In [1]: import numpy as np

In [2]: np.set_printoptions(precision=1, suppress=True, linewidth=160)

In [3]: def rd(a):
   ...:     return np.round(a, 1) + 0
   ...: 

In [4]: E = np.load("m.npy")

In [5]: rd(E)
Out[5]: 
array([[ 1.8,  0.3, -1.3, -2. ],
       [ 0.7,  0.4,  2.7, -1. ],
       [-1.5, -1.9,  0. , -1.7],
       [-1.7,  2.2, -0.3, -1. ]])

In [6]: rd(E.T @ E)
Out[6]: 
array([[9., 0., 0., 0.],
       [0., 9., 0., 0.],
       [0., 0., 9., 0.],
       [0., 0., 0., 9.]])

In [7]: rd(E @ E.T)
Out[7]: 
array([[9., 0., 0., 0.],
       [0., 9., 0., 0.],
       [0., 0., 9., 0.],
       [0., 0., 0., 9.]])

In [8]: rd(E[:, 0] @ E[:, 2])
Out[8]: np.float64(0.0)

In [9]: J = np.load("a.npy")

In [10]: print(J)
[[-1  0  0  0  0  0]
 [-2  1  0  0  0  0]
 [ 2  0  0  0  0  0]
 [ 0  0 -1  0  0  0]
 [ 0  0 -2  1  0  0]
 [ 0  0  2  0  0  0]
 [ 0  0  0  0 -1  0]
 [ 0  0  0  0 -2  1]
 [ 0  0  0  0  2  0]]

In [11]: x = np.array([-9, -6, -6, 5, 4, -2])

In [12]: y = J @ x

In [13]: y
Out[13]: array([  9,  12, -18,   6,  17, -12,  -4, -10,   8])

In [14]: rd(np.linalg.lstsq(J, y)[0])
Out[14]: array([-9., -6., -6.,  5.,  4., -2.])

In [15]: rd(np.linalg.pinv(J) @ J)
Out[15]: 
array([[1., 0., 0., 0., 0., 0.],
       [0., 1., 0., 0., 0., 0.],
       [0., 0., 1., 0., 0., 0.],
       [0., 0., 0., 1., 0., 0.],
       [0., 0., 0., 0., 1., 0.],
       [0., 0., 0., 0., 0., 1.]])

In [16]: rng = np.random.default_rng(41469)

In [17]: y = y + 0.1 * rng.normal(size=9)

In [18]: print(rd(y))
[  8.9  11.9 -18.    6.1  17.  -12.   -4.   -9.9   8.1]

In [19]: coef, *_ = np.linalg.lstsq(J, y)

In [20]: coef.round()
Out[20]: array([-9., -6., -6.,  5.,  4., -2.])

In [21]: print(rd(coef))
[-9.  -6.  -6.   4.9  4.  -1.8]

In [22]: rd(np.linalg.norm(y - J @ coef))
Out[22]: np.float64(0.1)

In [23]: [round(float(np.linalg.norm(np.linalg.solve(J.T @ J + lam * np.eye(6), J.T @ y))), 2) for lam in (0, 1, 10, 100)]
Out[23]: [14.04, 10.42, 5.38, 0.96]
